$ ipython --no-banner

In [1]: import numpy as np

In [2]: from numpy import linalg as LA

In [3]: np.set_printoptions(precision=2, suppress=True, linewidth=200)

In [4]: rnd = lambda a: np.round(a, 2) + 0

In [5]: W0 = np.load("test8.npy")

In [6]: W0
Out[6]: 
array([[  0,   0,   0,   0],
       [  0,  15,  12,  15],
       [  0, -15, -12, -15],
       [  0, -40, -32, -40],
       [  0, -30, -24, -30],
       [  0,  45,  36,  45],
       [  0, -10,  -8, -10],
       [  0,   5,   4,   5],
       [  0,  45,  36,  45]])

In [7]: LA.norm(W0, axis=1).argmax()
Out[7]: np.int64(5)

In [8]: rnd(LA.norm(W0, axis=0))
Out[8]: array([ 0.  , 84.41, 67.53, 84.41])

In [9]: rnd(LA.norm(W0) ** 2 / LA.norm(W0, 2) ** 2)
Out[9]: np.float64(1.0)

In [10]: print(rnd(LA.norm(W0[8], 1)), rnd(LA.norm(W0[8], np.inf)))
126.0 45.0

In [11]: rnd(LA.norm(W0[8] - W0[1]))
Out[11]: np.float64(48.74)

In [12]: rnd(LA.norm(W0, 2))
Out[12]: np.float64(137.15)

In [13]: rnd(LA.norm(W0, axis=1))
Out[13]: array([ 0.  , 24.37, 24.37, 64.99, 48.74, 73.12, 16.25,  8.12, 73.12])

In [14]: left, sigma, vt = LA.svd(W0)

In [15]: vecs = vt[:(sigma > 1e-8).sum()]

In [16]: rng = np.random.default_rng(9715)

In [17]: x = W0[8] + -2 * W0[5] + rng.integers(2) * np.eye(4)[0]

In [18]: x
Out[18]: array([  0., -45., -36., -45.])

In [19]: rnd(np.diag(vecs.T @ vecs))
Out[19]: array([0.  , 0.38, 0.24, 0.38])

In [20]: rnd(LA.norm(x - vecs.T @ vecs @ x))
Out[20]: np.float64(0.0)

In [21]: rank = LA.matrix_rank(W0)

In [22]: rank
Out[22]: np.int64(1)

In [23]: N = LA.svd(W0)[2][rank:].T

In [24]: np.allclose(W0 @ N, 0)
Out[24]: True

In [25]: [int(LA.matrix_rank(np.delete(W0, i, axis=0))) for i in range(9)]
Out[25]: [1, 1, 1, 1, 1, 1, 1, 1, 1]

In [26]: rnd(N @ N.T)
Out[26]: 
array([[ 1.  ,  0.  ,  0.  ,  0.  ],
       [ 0.  ,  0.62, -0.3 , -0.38],
       [ 0.  , -0.3 ,  0.76, -0.3 ],
       [ 0.  , -0.38, -0.3 ,  0.62]])

In [27]: [int(LA.matrix_rank(W0[:i])) for i in range(1, len(W0) + 1)]
Out[27]: [0, 1, 1, 1, 1, 1, 1, 1, 1]

In [28]: LA.matrix_rank(W0.T @ W0), LA.matrix_rank(W0 @ W0.T)
Out[28]: (np.int64(1), np.int64(1))

In [29]: J = np.array([[-0.8, -0.4, 0.1, 0.4],
    ...:     [0.3, -1.6, 1.6, -0.8],
    ...:     [0.5, -0.7, -0.3, -0.2],
    ...:     [0.0, -1.1, -1.0, -1.2],
    ...:     [-0.3, 1.0, -0.2, -1.4],
    ...:     [-0.6, 0.1, -0.1, -0.1]])

In [30]: J[4] = J[3] + 0.02 * rng.normal(size=4)

In [31]: print(rnd(J))
[[-0.8  -0.4   0.1   0.4 ]
 [ 0.3  -1.6   1.6  -0.8 ]
 [ 0.5  -0.7  -0.3  -0.2 ]
 [ 0.   -1.1  -1.   -1.2 ]
 [-0.02 -1.08 -0.99 -1.2 ]
 [-0.6   0.1  -0.1  -0.1 ]]

In [32]: rnd(W0.mean(axis=0))
Out[32]: array([0.  , 1.67, 1.33, 1.67])

In [33]: np.unravel_index(np.abs(W0).argmax(), W0.shape)
Out[33]: (np.int64(5), np.int64(1))

In [34]: rnd(LA.svd(W0, compute_uv=False))
Out[34]: array([137.15,   0.  ,   0.  ,   0.  ])

In [35]: np.abs(W0).max()
Out[35]: np.int64(45)

In [36]: np.count_nonzero(W0)
Out[36]: np.int64(24)

In [37]: W0.shape
Out[37]: (9, 4)
